% ipython --no-banner

In [1]: import numpy as np

In [2]: from numpy import linalg as LA

In [3]: np.set_printoptions(precision=2, suppress=True, linewidth=140)

In [4]: feats = np.loadtxt("out8.csv", delimiter=",")

In [5]: feats
Out[5]: 
array([[ -3.,   2.,   2.,  -1.,   2.,   2.,   2.,  -1.,   1.,   1.,  -3.],
       [ -3.,   4.,   4.,  -3.,   2.,   1.,   2.,  -1.,   0.,   4.,  -6.],
       [ -3.,   4.,   6.,  -6.,   3.,   1.,  -1.,   1.,   3.,   4.,  -4.],
       [ -1.,   5.,   3.,  -6.,   5.,  -2.,  -2.,  -1.,   3.,   5.,  -6.],
       [  0.,   3.,   5.,  -6.,   3.,  -5.,   1.,  -3.,   4.,   6.,  -7.],
       [  1.,   2.,   4.,  -8.,   3.,  -8.,   0.,  -1.,   2.,   6., -10.],
       [  4.,   3.,   5.,  -7.,   6., -11.,  -1.,  -3.,   5.,   7.,  -9.],
       [  5.,   6.,   6.,  -5.,   4., -14.,  -2.,  -2.,   6.,   8., -12.],
       [  2.,   7.,   7.,  -5.,   3., -11.,  -4.,  -3.,   8.,   6., -11.],
       [  4.,   9.,   5.,  -7.,   5., -14.,  -1.,  -1.,   8.,   6.,  -8.],
       [  3.,  12.,   3.,  -7.,   7., -12.,   2.,  -3.,   9.,   7.,  -7.],
       [  1.,  10.,   4.,  -6.,   8., -11.,   3.,   0.,   9.,   7.,  -4.],
       [  4.,   9.,   2.,  -6.,  10., -11.,   1.,  -3.,   9.,  10.,  -4.],
       [  3.,  12.,  -1.,  -9.,   9., -14.,   4.,  -4.,   8.,   7.,  -7.],
       [  2.,  12.,   1.,  -7.,   8., -12.,   4.,  -7.,   5.,   5.,  -6.],
       [  1.,  12.,  -2., -10.,   6., -12.,   7.,  -5.,   8.,   4.,  -8.],
       [  0.,  10.,   1.,  -9.,   6., -14.,   4.,  -2.,   9.,   6.,  -5.],
       [ -1.,   7.,  -2., -12.,   4., -15.,   7.,  -1.,   8.,   5.,  -7.],
       [ -1.,   5.,   0., -10.,   1., -14.,   8.,  -3.,   6.,   7.,  -6.],
       [ -2.,   6.,   0.,  -8.,  -1., -14.,   9.,  -6.,   6.,   6.,  -9.],
       [ -5.,   8.,   0.,  -7.,   2., -13.,   7.,  -8.,   7.,   8.,  -8.],
       [ -5.,   9.,  -3.,  -6.,   1., -11.,   7.,  -5.,   4.,   6., -11.],
       [ -3.,  12.,  -3.,  -7.,   2., -12.,   6.,  -8.,   3.,   7., -14.]])

In [6]: x0 = np.array([0, 0, 2, 0, 0, 1, 0, 0, 1, 2, 2])

In [7]: target = feats @ x0

In [8]: b, lr = np.zeros(11), 1 / LA.norm(feats, 2) ** 2

In [9]: for i in range(15):
   ...:     b -= lr * feats.T @ (feats @ b - target)
   ...:     if i % 5 == 0: print(i, round(LA.norm(feats @ b - target), 2))
   ...: 
0 47.87
5 38.78
10 32.73

In [10]: round(LA.cond(feats), 2)
Out[10]: np.float64(32.06)
